% python3 -q
>>> import numpy as np
>>> from numpy import linalg as LA
>>> np.set_printoptions(suppress=True, linewidth=160)
>>> def tidy(a):
...     return np.round(a, 3) + 0
... 
>>> rng = np.random.default_rng(8614)
>>> M = rng.normal(size=(11, 4))
>>> M = 20 * M / LA.norm(M, axis=1, keepdims=True)
>>> tidy(M)
array([[ -8.386,  -7.744,  -5.287, -15.549],
       [-18.912,   3.245,   4.374,  -3.561],
       [ -7.88 ,   9.189,   1.435,  15.856],
       [  2.643,  -9.31 ,  -4.309, -16.964],
       [  0.727,   0.939,  18.452,   7.623],
       [-14.804,   2.802,   2.883, -12.832],
       [ -1.266, -15.913,   7.288,   9.596],
       [  2.881,  12.343, -10.336, -11.511],
       [ -9.385,  -4.554,   5.042,  16.302],
       [-12.962,  13.601,   2.351,   6.441],
       [ -1.721,  18.026,   2.653,  -8.067]])
>>> cen = M - M.mean(axis=0)
>>> V = LA.svd(cen)[2][:3]
>>> Y = cen - cen @ V.T @ V
>>> tidy(np.cov(cen @ V.T, rowvar=False))
array([[185.987,   0.   ,   0.   ],
       [  0.   , 116.403,   0.   ],
       [  0.   ,   0.   ,  52.097]])
>>> tidy(np.diag(V.T @ V))
array([0.996, 0.987, 0.167, 0.85 ])
>>> q, V = LA.qr(M[:, :2])[0], LA.qr(M[:, 2:])[0]
>>> sigma = LA.svd(q.T @ V, compute_uv=False)
>>> tidy(np.degrees(np.arccos(sigma.clip(0, 1))))
array([70.878, 88.663])
>>> tidy(LA.norm(q @ q.T - V @ V.T, 2))
np.float64(1.0)
>>> (sigma > 0.9).sum()
np.int64(0)
>>> C = M[[1, 4]].astype(float)
>>> for _ in range(7):
...     z = LA.norm(M[:, None] - C, axis=-1).argmin(axis=1)
...     C = np.array([M[z == j].mean(axis=0) for j in range(2)])
... 
>>> print(z)
[0 0 1 0 1 0 1 0 1 0 0]
>>> tidy(C[1] - C[0])
array([ 2.872, -7.293,  9.15 , 21.208])
>>> print(tidy(C))
[[-7.323  4.709 -1.096 -8.863]
 [-4.451 -2.585  8.054 12.344]]
>>> x0 = np.array([-8, 5, 6, 1])
>>> tidy(M @ x0)
array([ -18.908,  190.203,  133.451, -110.512,  117.218,  136.909,  -16.117,  -34.862,   98.868,  192.245,  111.743])
>>> np.sign((M @ x0).round(6))
array([-1.,  1.,  1., -1.,  1.,  1., -1., -1.,  1.,  1.,  1.])
>>> print((M @ x0).argmax())
9
>>> tidy(M @ np.eye(4)[1])
array([ -7.744,   3.245,   9.189,  -9.31 ,   0.939,   2.802, -15.913,  12.343,  -4.554,  13.601,  18.026])
>>> tidy(M @ np.ones(4))
array([-36.965, -14.854,  18.6  , -27.94 ,  27.741, -21.952,  -0.295,  -6.623,   7.405,   9.43 ,  10.89 ])
>>> Y = np.c_[M[:, :3] @ np.array([[4, -4, -5], [3, -5, 4], [-3, 1, 0]]), np.array([2, 4, 0, 5, 4, 3, 2, 5, 5, 1, 4])]
>>> tidy(Y)
array([[-40.912,  66.974,  10.952,   2.   ],
       [-79.034,  63.795, 107.539,   4.   ],
       [ -8.259, -12.989,  76.154,   0.   ],
       [ -4.432,  31.671, -50.454,   5.   ],
       [-49.631,  10.848,   0.123,   4.   ],
       [-59.459,  48.089,  85.23 ,   3.   ],
       [-74.663,  91.913, -57.323,   2.   ],
       [ 79.563, -83.578,  34.966,   5.   ],
       [-66.328,  65.351,  28.712,   5.   ],
       [-18.098, -13.804, 119.212,   1.   ],
       [ 39.235, -80.592,  80.706,   4.   ]])
>>> LA.matrix_rank(Y)
np.int64(4)
>>> tidy(LA.norm(LA.qr(M)[0].T @ Y, axis=0) ** 2 / ((Y ** 2).sum(axis=0) + 1e-12))
array([1.   , 1.   , 1.   , 0.393])
>>> tidy(LA.lstsq(M, Y[:, 0])[0])
array([ 4.,  3., -3.,  0.])
>>> A = np.array([[7, 1, 4, 6], [6, 0, 3, 5], [8, 2, 5, 7], [9, 3, 6, 8], [6, 0, 3, 5]])
>>> Y = np.array([[1, 3, -2], [3, 3, -4]])
>>> C = np.kron(Y, A)
>>> LA.matrix_rank(C)
np.int64(4)
>>> C.shape
(10, 12)
>>> X = np.load("test0.npy")
>>> tidy(X)
array([[ 0.034,  0.075, -0.102,  0.13 ],
       [ 0.075,  0.165, -0.225,  0.286],
       [-0.102, -0.225,  0.307, -0.389],
       [ 0.13 ,  0.286, -0.389,  0.493]])
>>> tidy(LA.norm(X, 2) / LA.norm(X))
np.float64(1.0)
>>> LA.cond(X) > 100
np.True_
>>> print(np.argsort(-LA.norm(X, axis=0).round(6), kind="stable")[:3])
[3 2 1]
>>> U, sigma, Vt = LA.svd(A, full_matrices=False)
>>> U.shape, sigma.shape, Vt.shape
((5, 4), (4,), (4, 4))
>>> np.abs(U[:, 0]).round(6).argmax()
np.int64(3)
>>> tidy(np.sqrt((sigma ** 2).sum())), tidy(LA.norm(A))
(np.float64(23.958), np.float64(23.958))
>>> tidy(np.abs(Vt[0]))
array([0.683, 0.132, 0.408, 0.591])
>>> tidy(np.cumsum(sigma ** 2) / np.sum(sigma ** 2))
array([0.991, 1.   , 1.   , 1.   ])
>>> tidy(X @ LA.pinv(X) @ X)
array([[ 0.034,  0.075, -0.102,  0.13 ],
       [ 0.075,  0.165, -0.225,  0.286],
       [-0.102, -0.225,  0.307, -0.389],
       [ 0.13 ,  0.286, -0.389,  0.493]])
>>> np.unique(X.round(6), axis=0).shape
(4, 4)
>>> print(LA.lstsq(X[:-1].T, X[-1])[2])
1
>>> Y = X + rng.integers(-2, 3, (4, 1)) @ rng.integers(-2, 3, (1, 4))
>>> tidy(Y)
array([[ 0.034,  1.075,  1.898,  0.13 ],
       [ 0.075,  1.165,  1.775,  0.286],
       [-0.102, -1.225, -1.693, -0.389],
       [ 0.13 ,  1.286,  1.611,  0.493]])
>>> print(tidy(LA.svd(Y - X, compute_uv=False)))
[4.472 0.    0.    0.   ]
>>> LA.matrix_rank(Y - X, tol=1e-8)
np.int64(1)
>>> proj = M @ LA.solve(M.T @ M, M.T)
>>> tidy(LA.eigvalsh(proj))
array([0., 0., 0., 0., 0., 0., 0., 1., 1., 1., 1.])
>>> np.trace(proj)
np.float64(4.0)
>>> np.allclose(proj @ proj, proj)
True
>>> tidy(np.diag(proj))
array([0.343, 0.384, 0.321, 0.261, 0.709, 0.377, 0.301, 0.296, 0.299, 0.297, 0.411])
>>> print(LA.matrix_rank(np.eye(11) - proj))
7
>>> q, _ = LA.qr(np.array([[1.3, 0.3, 0.1, 0.2],
...     [-0.3, 0.1, 0.2, -0.5],
...     [-0.9, -1.1, 1.4, -1.8],
...     [0.6, 0.2, -0.1, 0.2],
...     [-0.2, -1.3, 0.5, -1.0]]))
>>> m1 = q @ q.T
>>> tidy(m1)
array([[ 0.865, -0.047,  0.049,  0.334, -0.025],
       [-0.047,  0.983,  0.017,  0.117, -0.009],
       [ 0.049,  0.017,  0.982, -0.122,  0.009],
       [ 0.334,  0.117, -0.122,  0.174,  0.062],
       [-0.025, -0.009,  0.009,  0.062,  0.995]])
>>> # projection: eigenvalues are 0 or 1
>>> vals, V = LA.eigh(m1)
>>> x0 = np.array([5, 3, 5, 2, 3])
>>> tidy(np.abs(m1).sum(axis=1).max()), tidy(np.abs(vals).max())
(np.float64(1.32), np.float64(1.0))
>>> tidy(V * np.abs(vals) @ V.T)
array([[ 0.865, -0.047,  0.049,  0.334, -0.025],
       [-0.047,  0.983,  0.017,  0.117, -0.009],
       [ 0.049,  0.017,  0.982, -0.122,  0.009],
       [ 0.334,  0.117, -0.122,  0.174,  0.062],
       [-0.025, -0.009,  0.009,  0.062,  0.995]])
>>> z = rng.permutation(5)
>>> z
array([2, 0, 1, 3, 4])
>>> Y = m1[z][:, z]
>>> tidy(Y)
array([[ 0.982,  0.049,  0.017, -0.122,  0.009],
       [ 0.049,  0.865, -0.047,  0.334, -0.025],
       [ 0.017, -0.047,  0.983,  0.117, -0.009],
       [-0.122,  0.334,  0.117,  0.174,  0.062],
       [ 0.009, -0.025, -0.009,  0.062,  0.995]])
>>> tidy(np.trace(Y))
np.float64(4.0)
>>> np.allclose(Y, m1)
False
>>> tidy(np.sort(np.abs(LA.eigvals(Y))))
array([0., 1., 1., 1., 1.])
